% python3 -q
>>> import numpy as np
>>> from numpy import linalg as LA
>>> np.set_printoptions(suppress=True, linewidth=100)
>>> rng = np.random.default_rng(758557)
>>> theta = rng.uniform(0, 2 * np.pi, 24)
>>> q, _ = LA.qr(np.array([[0.2, -1.2], [0.4, -0.7], [1.7, -0.2]]))
>>> data = 10 * np.c_[np.cos(theta), np.sin(theta)] @ q.T
>>> print(data.round(2))
[[ 6.35  4.58  6.23]
 [ 8.77  4.75 -0.67]
 [-0.2  -1.79 -9.84]
 [-6.66 -4.68 -5.81]
 [-3.95 -3.63 -8.44]
 [-5.2  -4.15 -7.47]
 [ 8.06  5.01  3.15]
 [ 2.29  2.86  9.3 ]
 [ 0.82  2.11  9.74]
 [ 8.76  4.8  -0.37]
 [ 5.5   4.27  7.18]
 [-6.6  -4.66 -5.89]
 [-4.23 -3.75 -8.25]
 [-1.28  0.97  9.87]
 [-8.7  -4.47  2.08]
 [ 5.04  1.35 -8.53]
 [-6.91 -4.76 -5.44]
 [-0.69  1.3   9.89]
 [ 7.19  2.92 -6.3 ]
 [-6.75 -2.57  6.92]
 [ 8.06  3.69 -4.62]
 [-5.84 -1.9   7.9 ]
 [ 4.52  1.   -8.86]
 [-5.72 -4.36 -6.95]]
>>> r = LA.matrix_rank(data)
>>> print(r)
2
>>> ns = LA.svd(data)[2][r:].T
>>> print(np.round(data @ ns, 2) + 0)
[[0.]
 [0.]
 [0.]
 [0.]
 [0.]
 [0.]
 [0.]
 [0.]
 [0.]
 [0.]
 [0.]
 [0.]
 [0.]
 [0.]
 [0.]
 [0.]
 [0.]
 [0.]
 [0.]
 [0.]
 [0.]
 [0.]
 [0.]
 [0.]]
>>> print(ns.shape)
(3, 1)
>>> print([int(LA.matrix_rank(data[:i])) for i in range(1, len(data) + 1)])
[1, 2, 2, 2, 2, 2, 2, 2, 2, 2, 2, 2, 2, 2, 2, 2, 2, 2, 2, 2, 2, 2, 2, 2]
>>> print(np.round(ns[:, 0] / ns[np.abs(ns[:, 0]).round(6).argmax(), 0], 2))
[-0.56  1.   -0.17]
>>> J = np.load("w.npy")
>>> print(J)
[[ 3  5  5 -3  5  5  1 20]
 [ 2 -4  3 -4  1  1  0 12]
 [-1  3  5 -3 -3 -5  5 20]]
>>> U, sv, Vt = LA.svd(J, full_matrices=False)
>>> print(round(float(np.sqrt((sv ** 2).sum())), 2), np.round(LA.norm(J), 2))
34.83 34.83
>>> print(np.round(sv / sv[0], 2))
[1.   0.31 0.2 ]
>>> print(np.abs(U[:, 0]).round(6).argmax())
0
>>> print((sv > 1e-8).sum())
3
>>> print(U.shape, sv.shape, Vt.shape)
(3, 3) (3,) (3, 8)
>>> print(np.round(U.T @ J @ Vt.T, 2) + 0)
[[32.7   0.    0.  ]
 [ 0.   10.06  0.  ]
 [ 0.    0.    6.53]]
>>> print(np.allclose(U * sv @ Vt, J))
True
>>> B = J + rng.integers(-2, 3, (3, 1)) @ rng.integers(-2, 3, (1, 8))
>>> print(B)
[[ 3  5  5 -3  5  5  1 20]
 [ 4  0  1 -8  3 -3  0 14]
 [ 0  5  4 -5 -2 -7  5 21]]
>>> print(np.abs(B - J).sum(axis=1))
[ 0 20 10]
>>> print(B - J)
[[ 0  0  0  0  0  0  0  0]
 [ 2  4 -2 -4  2 -4  0  2]
 [ 1  2 -1 -2  1 -2  0  1]]
>>> M = np.loadtxt("case4.csv", delimiter=",")
>>> print(M.round(2))
[[ 0.    0.31  0.95]
 [-1.    0.07 -0.02]
 [-0.07 -0.95  0.31]]
>>> vec = np.array([1, 3, -1])
>>> print(np.round(LA.inv(M), 2) + 0)
[[ 0.   -1.   -0.07]
 [ 0.31  0.07 -0.95]
 [ 0.95 -0.02  0.31]]
>>> print(round(LA.det(M), 2))
1.0
>>> print(3 - LA.matrix_rank(M - np.eye(3), tol=1e-8))
1
>>> print(np.round(M.T @ (M @ vec), 2))
[ 1.  3. -1.]
>>> print(np.round(np.abs(LA.eigvals(M)), 2))
[1. 1. 1.]
>>> B = np.array([[1, 1], [0, -2]])
>>> Z = np.kron(B, M)
>>> print(LA.matrix_rank(Z))
6
>>> print(Z.round(2))
[[ 0.    0.31  0.95  0.    0.31  0.95]
 [-1.    0.07 -0.02 -1.    0.07 -0.02]
 [-0.07 -0.95  0.31 -0.07 -0.95  0.31]
 [ 0.    0.    0.   -0.   -0.63 -1.9 ]
 [-0.    0.   -0.    2.   -0.13  0.04]
 [-0.   -0.    0.    0.14  1.9  -0.62]]
>>> f = np.array([2, 0, 2])
>>> print(np.round(np.correlate(Z[4], Z[5], "full"), 2) + 0)
[ 0.    0.    0.   -1.25  3.86  0.    0.06  0.01  0.    0.    0.  ]
>>> print(np.cross(Z[4, :3], Z[5, :3]))
[0. 0. 0.]
>>> print(np.round(np.convolve(Z[4], f), 2))
[ 0.    0.    0.    3.99 -0.26  4.08 -0.26  0.09]
>>> blk = np.stack([M, -2 * M, M[::-1]])
>>> print((blk @ M.T).shape)
(3, 3, 3)
>>> print(np.round(np.einsum("bij,cij->bc", blk, blk), 2))
[[ 3. -6.  1.]
 [-6. 12. -2.]
 [ 1. -2.  3.]]
>>> print(np.round(LA.norm(blk, axis=(1, 2)), 2))
[1.73 3.46 1.73]
>>> print(LA.matrix_rank(blk))
[3 3 3]
>>> print(LA.matrix_rank(blk.reshape(3, -1)))
2
>>> print(blk.shape)
(3, 3, 3)
>>> mat = np.load("layer7.npy")
>>> print(mat)
[[  1  -2   4  -8]
 [  1  -1   1  -1]
 [  1   0   0   0]
 [  1   1   1   1]
 [  1   2   4   8]
 [  1   3   9  27]
 [  1   4  16  64]
 [  1   5  25 125]]
>>> U, sv, Vt = LA.svd(mat, full_matrices=False)
>>> print(np.abs(U[:, 0]).round(6).argmax())
7
>>> print(np.round(np.cumsum(sv ** 2) / np.sum(sv ** 2), 2))
[1. 1. 1. 1.]
>>> print(np.round(Vt @ Vt.T, 2) + 0)
[[1. 0. 0. 0.]
 [0. 1. 0. 0.]
 [0. 0. 1. 0.]
 [0. 0. 0. 1.]]
>>> print(np.round(U.T @ mat @ Vt.T, 2) + 0)
[[146.87   0.     0.     0.  ]
 [  0.     7.73   0.     0.  ]
 [  0.     0.     3.4    0.  ]
 [  0.     0.     0.     1.5 ]]
>>> print(np.round(np.abs(Vt[0]), 2))
[0.01 0.05 0.21 0.98]
>>> print((sv > 1e-8).sum())
4
>>> print(sv.round(2))
[146.87   7.73   3.4    1.5 ]
>>> X = np.load("test7.npy")
>>> print(X.round(2))
[[-0.84  0.07 -0.3  -0.41 -0.06 -0.02]
 [ 0.07 -0.65  0.01 -0.23 -0.36 -0.3 ]
 [-0.3   0.01  0.04  0.25  0.04  0.03]
 [-0.41 -0.23  0.25  0.74  0.07 -0.09]
 [-0.06 -0.36  0.04  0.07 -0.61  0.34]
 [-0.02 -0.3   0.03 -0.09  0.34 -0.68]]
>>> w, V = LA.eigh(X)
>>> vec = np.array([3, -5, 5, -5, -4, 4])
>>> print(round(np.abs(X).sum(axis=1).max(), 2), round(np.abs(w).max(), 2))
1.79 1.0
>>> print((np.sign(V[:, -1].round(6)) == np.sign(V[0, -1].round(6))).astype(int))
[1 1 0 0 0 0]
>>> U, sv, Vt = LA.svd(mat)
>>> print(np.argmax(sv[:-1] / (sv[1:] + 1e-6)) + 1)
1
>>> print(sv.round(2))
[146.87   7.73   3.4    1.5 ]
>>> B = U[:, :1] @ np.diag(sv[:1]) @ Vt[:1]
>>> print(round(float(LA.norm(mat - B, 2)), 2), np.round(sv[1], 2))
7.73 7.73
>>> print(np.round(np.abs(mat - B).max(), 2))
5.48
>>> print(LA.matrix_rank(mat, rtol=0.05))
2
>>> f = np.array([5, 1, -4, -4, 4])
>>> feats = 3 * np.eye(5) + np.outer(f, f)
>>> print(feats)
[[ 28.   5. -20. -20.  20.]
 [  5.   4.  -4.  -4.   4.]
 [-20.  -4.  19.  16. -16.]
 [-20.  -4.  16.  19. -16.]
 [ 20.   4. -16. -16.  19.]]
>>> f = np.array([0, 0, 2, 3, 2])
>>> B = feats + np.outer(f, np.eye(5)[1])
>>> print(B)
[[ 28.   5. -20. -20.  20.]
 [  5.   4.  -4.  -4.   4.]
 [-20.  -2.  19.  16. -16.]
 [-20.  -1.  16.  19. -16.]
 [ 20.   6. -16. -16.  19.]]
>>> print(round(float(LA.det(B) / LA.det(feats)), 2), round(1 + LA.solve(feats, f)[1], 2))
1.05 1.05
>>> vec = np.array([-3, 0, 2, 1, 0])
>>> print(B @ vec)
[-144.  -27.  114.  111. -108.]
>>> print(np.sign((B @ vec).round(6)))
[-1. -1.  1.  1. -1.]
>>> print(B @ np.ones(5))
[13.  5. -3. -2. 13.]
>>> print(B * vec)
[[-84.   0. -40. -20.   0.]
 [-15.   0.  -8.  -4.   0.]
 [ 60.  -0.  38.  16.  -0.]
 [ 60.  -0.  32.  19.  -0.]
 [-60.   0. -32. -16.   0.]]
>>> print(B @ (2 * vec))
[-288.  -54.  228.  222. -216.]
>>> vec = np.ones(5)
>>> for _ in range(5):
...     vec = feats @ vec
...     vec /= LA.norm(vec)
...     print(round(vec @ feats @ vec, 2))
... 
67.98
76.98
77.0
77.0
77.0
>>> print(vec.round(2))
[ 0.58  0.12 -0.46 -0.46  0.46]
>>> K = np.load("mat.npy")
>>> print(K)
[[ -1  -4  -1  18]
 [  7   8  -1   7]
 [ -7  -3  -9   0]
 [  0   0   0   0]
 [  0   0   0   0]
 [ -7  -3  -9   0]
 [  0   0   0   0]
 [ -7  -3  -9   0]
 [  0   0   0   0]
 [  0   0   0   0]
 [  7   8  -1   7]
 [  0  -6  -4   9]
 [  0   0   0   0]
 [  8   6  -4  -2]
 [ -7  -3  -9   0]
 [ -7  -3  -9   0]
 [ -7  -3  -9   0]
 [  0   0   0   0]
 [  0   0   0   0]
 [ -7  -3  -9   0]
 [  8   6  -4  -2]
 [  0   5 -10   7]
 [  0  -6  -4   9]
 [  0   0   0   0]
 [ -7  -3  -9   0]
 [  0  -6  -4   9]
 [ -7  -9 -13   9]
 [  7   2  -5  16]
 [  0   0   0   0]
 [ -1   2   3   9]
 [ -1  -4  -1  18]
 [  8   6  -4  -2]
 [  8   6  -4  -2]
 [ -8  -1  -6   9]
 [  0   0   0   0]]
>>> theta = np.radians(72)
>>> Rm = np.eye(4)
>>> Rm[2, 2] = Rm[3, 3] = np.cos(theta)
>>> Rm[2, 3], Rm[3, 2] = -np.sin(theta), np.sin(theta)
>>> print(Rm.round(2))
[[ 1.    0.    0.    0.  ]
 [ 0.    1.    0.    0.  ]
 [ 0.    0.    0.31 -0.95]
 [ 0.    0.    0.95  0.31]]
>>> B = K @ Rm.T
>>> print(np.round(np.abs(B - K).max(axis=0), 2))
[ 0.    0.   16.43 18.58]
>>> print(round(float(LA.det(Rm)), 2), np.round(np.trace(Rm), 2))
1.0 2.62
>>> print(np.allclose(K @ K.T, B @ B.T))
True
>>> W0 = np.loadtxt("block15.csv", delimiter=",")
>>> print(W0)
[[ 0.58  4.69 -1.08  1.22]
 [ 2.9  -3.18  1.54  2.02]
 [ 1.09  3.78  1.34  2.78]
 [-0.12 -3.62 -1.95 -2.85]
 [-3.13 -0.73  1.12 -3.66]
 [ 4.47 -1.8  -1.25 -0.49]
 [ 3.77  1.83  2.08  1.76]
 [-3.38 -2.01 -0.42  3.06]
 [-3.87 -2.51  1.86  0.5 ]
 [ 2.16 -4.51  0.2   0.03]
 [ 2.03 -1.81  3.89  1.58]
 [-3.39  0.59 -0.03  3.63]
 [ 1.29  2.12 -1.61  4.03]
 [ 2.52  1.21  3.04 -2.82]
 [ 3.61 -0.94  2.69 -1.97]
 [ 1.01  0.75  4.04  2.67]
 [-4.2   0.95  2.53 -0.06]
 [-2.68 -3.11 -2.64  1.08]
 [ 4.61 -1.02 -0.8  -1.42]]
>>> Xc = (W0 - W0.mean(axis=0)) / W0.std(axis=0)
>>> print(np.round(Xc.std(axis=0), 2))
[1. 1. 1. 1.]
>>> coef = LA.lstsq(np.delete(Xc, 2, axis=1), Xc[:, 2])[0]
>>> print(round(1 - np.var(Xc[:, 2] - np.delete(Xc, 2, axis=1) @ coef), 2))
0.04
>>> Xc = W0 - W0.mean(axis=0)
>>> U, sv, Vt = LA.svd(Xc, full_matrices=False)
>>> print(sv.round(2))
[13.03 11.82  8.83  7.81]
>>> print(LA.matrix_rank(Xc))
4
>>> print(np.abs(U[:, 0]).argmax())
7
>>> print(np.searchsorted(np.cumsum(sv ** 2) / (sv ** 2).sum(), 0.9) + 1)
4
